In [1]: import numpy as np

In [2]: np.set_printoptions(precision=2, suppress=True, linewidth=200, legacy="1.25")

In [3]: feats = np.array([[-3.01, 0.59, 5.28],
   ...:     [-3.01, 2.52, 6.07],
   ...:     [-2.62, 5.03, -5.94],
   ...:     [-5.0, 3.88, -5.46],
   ...:     [3.27, 2.89, -2.98],
   ...:     [4.19, 7.81, 2.1],
   ...:     [0.68, -4.25, 1.48],
   ...:     [7.03, 1.53, -2.86],
   ...:     [-2.33, 1.42, -1.13],
   ...:     [3.85, 4.37, 0.76],
   ...:     [-3.41, -8.46, -2.59],
   ...:     [5.18, -5.45, 5.67]])

In [4]: f, g = feats[5], feats[9]

In [5]: round(f @ f, 2)
Out[5]: 82.96

In [6]: round(f @ g, 2)
Out[6]: 51.86

In [7]: p = (f @ g) / (f @ f) * f

In [8]: np.linalg.matrix_rank(np.outer(f, g))
Out[8]: 1

In [9]: B = feats / np.sqrt((feats ** 2).mean(axis=1, keepdims=True))

In [10]: np.linalg.matrix_rank(B) == np.linalg.matrix_rank(feats)
Out[10]: True

In [11]: B[10]
Out[11]: array([-0.62, -1.55, -0.47])

In [12]: Uu, s, Vt = np.linalg.svd(feats, full_matrices=False)

In [13]: np.allclose(Uu * s @ Vt, feats)
Out[13]: True

In [14]: np.cumsum(s ** 2) / np.sum(s ** 2)
Out[14]: array([0.44, 0.78, 1.  ])

In [15]: np.round(Vt @ Vt.T, 2) + 0
Out[15]: 
array([[1., 0., 0.],
       [0., 1., 0.],
       [0., 0., 1.]])

In [16]: round(float(np.sqrt((s ** 2).sum())), 2), round(float(np.linalg.norm(feats)), 2)
Out[16]: (25.3, 25.3)

In [17]: D = np.linalg.norm(feats[:, None] - feats[None], axis=-1)

In [18]: np.unravel_index(D.round(6).argmax(), D.shape)
Out[18]: (5, 10)

In [19]: D[0].round(6).argsort(kind="stable")[:4]
Out[19]: array([0, 1, 8, 6])

In [20]: D.mean(axis=1).argmax()
Out[20]: 10

In [21]: D.shape
Out[21]: (12, 12)

In [22]: D[:5, :5]
Out[22]: 
array([[ 0.  ,  2.09, 12.07, 11.41, 10.63],
       [ 2.09,  0.  , 12.28, 11.78, 11.02],
       [12.07, 12.28,  0.  ,  2.69,  6.93],
       [11.41, 11.78,  2.69,  0.  ,  8.69],
       [10.63, 11.02,  6.93,  8.69,  0.  ]])

In [23]: (D + 1e9 * np.eye(12)).round(6).argmin(axis=1)
Out[23]: array([ 1,  0,  3,  2,  7,  9, 11,  4,  3,  5,  6,  6])

In [24]: D[0]
Out[24]: array([ 0.  ,  2.09, 12.07, 11.41, 10.63, 10.68,  7.18, 12.96,  6.5 ,  9.04, 12.  , 10.18])

In [25]: f = np.array([-1, -2, 0, 4])

In [26]: E = f[np.abs(np.subtract.outer(np.arange(4), np.arange(4)))]

In [27]: E
Out[27]: 
array([[-1, -2,  0,  4],
       [-2, -1, -2,  0],
       [ 0, -2, -1, -2],
       [ 4,  0, -2, -1]])

In [28]: (E - E.T) / 2
Out[28]: 
array([[0., 0., 0., 0.],
       [0., 0., 0., 0.],
       [0., 0., 0., 0.],
       [0., 0., 0., 0.]])

In [29]: np.allclose(E @ E.T, E.T @ E)
Out[29]: True

In [30]: round(float(np.linalg.det(E)), 2)
Out[30]: 117.0

In [31]: (E + E.T) / 2
Out[31]: 
array([[-1., -2.,  0.,  4.],
       [-2., -1., -2.,  0.],
       [ 0., -2., -1., -2.],
       [ 4.,  0., -2., -1.]])

In [32]: np.trace(E)
Out[32]: -4

In [33]: rng = np.random.default_rng(559)

In [34]: z = rng.permutation(4)

In [35]: z
Out[35]: array([0, 1, 2, 3])

In [36]: B = E[z][:, z]

In [37]: round(float(np.linalg.det(B)), 2), round(np.linalg.det(E[z]), 2)
Out[37]: (117.0, 117.0)

In [38]: M = np.array([[-3, -2, -1, 0, 1, 2], [3, 4, 5, 6, 7, 8], [9, 10, 11, 12, 13, 14]])

In [39]: rank = np.linalg.matrix_rank(M)

In [40]: rank
Out[40]: 2

In [41]: N = np.linalg.svd(M)[2][rank:].T

In [42]: [int(np.linalg.matrix_rank(np.delete(M, i, axis=0))) for i in range(3)]
Out[42]: [2, 2, 2]

In [43]: [round(float(x), 2) for x in np.linalg.svd(M, compute_uv=False)[:3]]
Out[43]: [31.72, 4.75, 0.0]

In [44]: round(float(np.linalg.norm(M, 2) / np.linalg.norm(M)), 2)
Out[44]: 0.99

In [45]: np.argsort(-np.linalg.norm(M, axis=0).round(6), kind="stable")[:3]
Out[45]: array([5, 4, 3])

In [46]: f, g = M[0], M[1]

In [47]: f @ g
Out[47]: 1

In [48]: f @ f
Out[48]: 19

In [49]: p = (f @ g) / (f @ f) * f

In [50]: g - p
Out[50]: array([3.16, 4.11, 5.05, 6.  , 6.95, 7.89])

In [51]: p
Out[51]: array([-0.16, -0.11, -0.05,  0.  ,  0.05,  0.11])

In [52]: B = M / np.linalg.norm(M, axis=1, keepdims=True)

In [53]: G = B @ B.T

In [54]: np.linalg.norm(B, axis=1)
Out[54]: array([1., 1., 1.])

In [55]: round(float(np.degrees(np.arccos(np.clip(G[2, 0], -1, 1)))), 2)
Out[55]: 97.87

In [56]: Uu, s, Vt = np.linalg.svd(M)

In [57]: vecs = Vt[:(s > 1e-8).sum()]

In [58]: x = M[0] + 5 * M[1] + rng.integers(2) * np.eye(6)[1]

In [59]: x
Out[59]: array([12., 19., 24., 30., 36., 42.])

In [60]: np.diag(vecs.T @ vecs)
Out[60]: array([0.52, 0.3 , 0.18, 0.18, 0.3 , 0.52])

In [61]: np.allclose(vecs.T @ vecs @ x, x)
Out[61]: False

In [62]: np.linalg.matrix_rank(np.vstack([M, x]))
Out[62]: 3

In [63]: np.round(np.linalg.norm(x - vecs.T @ vecs @ x), 2)
Out[63]: 0.84

In [64]: vecs.T @ vecs
Out[64]: 
array([[ 0.52,  0.38,  0.24,  0.1 , -0.05, -0.19],
       [ 0.38,  0.3 ,  0.21,  0.12,  0.04, -0.05],
       [ 0.24,  0.21,  0.18,  0.15,  0.12,  0.1 ],
       [ 0.1 ,  0.12,  0.15,  0.18,  0.21,  0.24],
       [-0.05,  0.04,  0.12,  0.21,  0.3 ,  0.38],
       [-0.19, -0.05,  0.1 ,  0.24,  0.38,  0.52]])

In [65]: mat = np.load("layer11.npy")

In [66]: mat.round(2) + 0
Out[66]: 
array([[-43.8 , -49.47, -45.99,  30.4 , -22.41],
       [-39.2 , -44.53, -41.6 ,  26.5 , -20.65],
       [-35.68, -40.75, -38.23,  23.54, -19.27],
       [-25.35, -29.68, -28.27,  15.03, -15.08],
       [-22.41, -26.53, -25.41,  12.68, -13.84],
       [-15.87, -19.52, -18.98,   7.6 , -10.92],
       [-14.91, -18.49, -18.04,   6.88, -10.48],
       [-13.18, -16.63, -16.3 ,   5.6 ,  -9.66],
       [ -6.82,  -9.69,  -9.75,   1.25,  -6.33],
       [ -4.32,  -6.87,  -7.  ,  -0.18,  -4.8 ],
       [ -1.34,  -3.15,  -3.27,  -1.27,  -2.47],
       [ -1.26,  -3.03,  -3.14,  -1.27,  -2.38],
       [ -1.19,  -2.93,  -3.04,  -1.28,  -2.31],
       [ -0.92,  -2.51,  -2.61,  -1.27,  -2.01],
       [ -0.08,  -0.7 ,  -0.71,  -0.61,  -0.57],
       [  0.  ,   0.16,   0.16,   0.16,   0.13],
       [  0.  ,   0.18,   0.18,   0.18,   0.14],
       [ -0.15,   1.11,   1.05,   1.21,   0.8 ],
       [ -0.32,   1.86,   1.7 ,   1.97,   1.21],
       [ -0.36,   2.03,   1.83,   2.11,   1.28],
       [ -0.44,   2.49,   2.2 ,   2.49,   1.48],
       [ -0.53,   3.15,   2.71,   2.92,   1.72],
       [ -0.59,   3.96,   3.32,   3.32,   1.96],
       [ -0.59,   4.24,   3.54,   3.44,   2.04],
       [ -0.49,   6.1 ,   4.9 ,   3.9 ,   2.47],
       [  0.31,  10.29,   7.93,   3.89,   3.21],
       [  1.  ,  12.72,   9.68,   3.51,   3.58],
       [  2.53,  17.17,  12.91,   2.39,   4.21],
       [  4.91,  23.1 ,  17.21,   0.39,   5.  ],
       [  9.27,  32.67,  24.2 ,  -3.58,   6.26]])

In [67]: Uu, s, Vt = np.linalg.svd(mat)

In [68]: vecs = Vt[:(s > 1e-8).sum()]

In [69]: x = mat[14] + 5 * mat[18] + rng.integers(2) * np.eye(5)[0]

In [70]: x
Out[70]: array([-0.7 ,  8.63,  7.76,  9.23,  5.47])

In [71]: round(np.linalg.norm(x - vecs.T @ vecs @ x), 2)
Out[71]: 0.69

In [72]: G = np.cov(mat, rowvar=False)

In [73]: np.median(mat, axis=0)
Out[73]: array([-0.59, -0.27, -0.28,  2.44, -0.22])

In [74]: mat.std(axis=0)
Out[74]: array([13.19, 18.55, 16.54,  8.27,  7.89])

In [75]: np.round(np.linalg.eigvalsh(G)[::-1], 2) + 0
Out[75]: array([926.85,  24.07,   3.22,   0.  ,   0.  ])

In [76]: z = mat[:, 4] > np.median(mat[:, 4])

In [77]: f = mat[z].mean(axis=0) - mat[~z].mean(axis=0)

In [78]: round((((mat - mat.mean(axis=0)) @ f > 0) == z).mean(), 2)
Out[78]: 0.83

In [79]: Ac = mat - mat.mean(axis=0)

In [80]: vecs = np.linalg.svd(Ac)[2][:3]

In [81]: B = Ac - Ac @ vecs.T @ vecs

In [82]: (Ac @ vecs.T).std(axis=0)
Out[82]: array([29.93,  4.82,  1.76])

In [83]: np.round(np.cov(Ac @ vecs.T, rowvar=False), 2) + 0
Out[83]: 
array([[926.85,   0.  ,   0.  ],
       [  0.  ,  24.07,   0.  ],
       [  0.  ,   0.  ,   3.22]])

In [84]: np.round(B.std(axis=0), 2) + 0
Out[84]: array([0., 0., 0., 0., 0.])

In [85]: np.linalg.norm(mat, axis=1).argmax()
Out[85]: 0

In [86]: np.round(np.linalg.norm(mat, "nuc"), 2)
Out[86]: 218.62

In [87]: round(float(np.linalg.norm(mat[1], 1)), 2), np.round(np.linalg.norm(mat[1], np.inf), 2)
Out[87]: (172.49, 44.53)

In [88]: F = np.minimum.outer(np.arange(1, 7), np.arange(1, 7)) * -1

In [89]: F
Out[89]: 
array([[-1, -1, -1, -1, -1, -1],
       [-1, -2, -2, -2, -2, -2],
       [-1, -2, -3, -3, -3, -3],
       [-1, -2, -3, -4, -4, -4],
       [-1, -2, -3, -4, -5, -5],
       [-1, -2, -3, -4, -5, -6]])

In [90]: x = np.array([-2, 0, -3, -3, 2, -1])

In [91]: target = F @ x

In [92]: beta, lr = np.zeros(6), 1 / np.linalg.norm(F, 2) ** 2

In [93]: for i in range(150):
    ...:     beta -= lr * F.T @ (F @ beta - target)
    ...:     if i % 50 == 0: print(i, round(np.linalg.norm(F @ beta - target), 2))
    ...: 
0 5.09
50 2.84
100 1.82

In [94]: beta
Out[94]: array([-1.04, -1.63, -1.93, -1.46, -0.48, -0.12])

In [95]: evals, vecs = np.linalg.eigh(F)

In [96]: x = np.array([-1, 3, 1, 3, -2, -2])

In [97]: np.abs(F).sum(axis=1).max(), round(np.abs(evals).max(), 2)
Out[97]: (21, 17.21)

In [98]: q, vecs = np.linalg.qr(F[:, :1])[0], np.linalg.qr(F[:, 1:])[0]

In [99]: s = np.linalg.svd(q.T @ vecs, compute_uv=False)

In [100]: np.degrees(np.arccos(s.clip(0, 1)))
Out[100]: array([10.52])

In [101]: J = np.array([[-1.4, -1.2, -0.8, 0.1, -0.1],
     ...:     [1.6, -0.7, -1.6, 0.5, 0.6],
     ...:     [1.5, -1.1, -1.2, -0.7, 0.4],
     ...:     [-1.7, 0.1, -1.4, -0.5, -0.3]])

In [102]: J[:, 1] *= 3

In [103]: J
Out[103]: 
array([[-1.4, -3.6, -0.8,  0.1, -0.1],
       [ 1.6, -2.1, -1.6,  0.5,  0.6],
       [ 1.5, -3.3, -1.2, -0.7,  0.4],
       [-1.7,  0.3, -1.4, -0.5, -0.3]])

In [104]: x = np.array([0, -1, 3, 2, -2])

In [105]: h = np.maximum(J @ x, 0)

In [106]: np.tanh(J @ x)
Out[106]: array([ 0.92, -0.99, -0.99, -1.  ])

In [107]: J * (h > 1e-9)[:, None]
Out[107]: 
array([[-1.4, -3.6, -0.8,  0.1, -0.1],
       [ 0. , -0. , -0. ,  0. ,  0. ],
       [ 0. , -0. , -0. , -0. ,  0. ],
       [-0. ,  0. , -0. , -0. , -0. ]])

In [108]: np.flatnonzero(h > 1e-9)
Out[108]: array([0])

In [109]: h
Out[109]: array([1.6, 0. , 0. , 0. ])

In [110]: np.maximum(J @ x, 0) - np.maximum(-J @ x, 0)
Out[110]: array([ 1.6, -2.9, -2.5, -4.9])
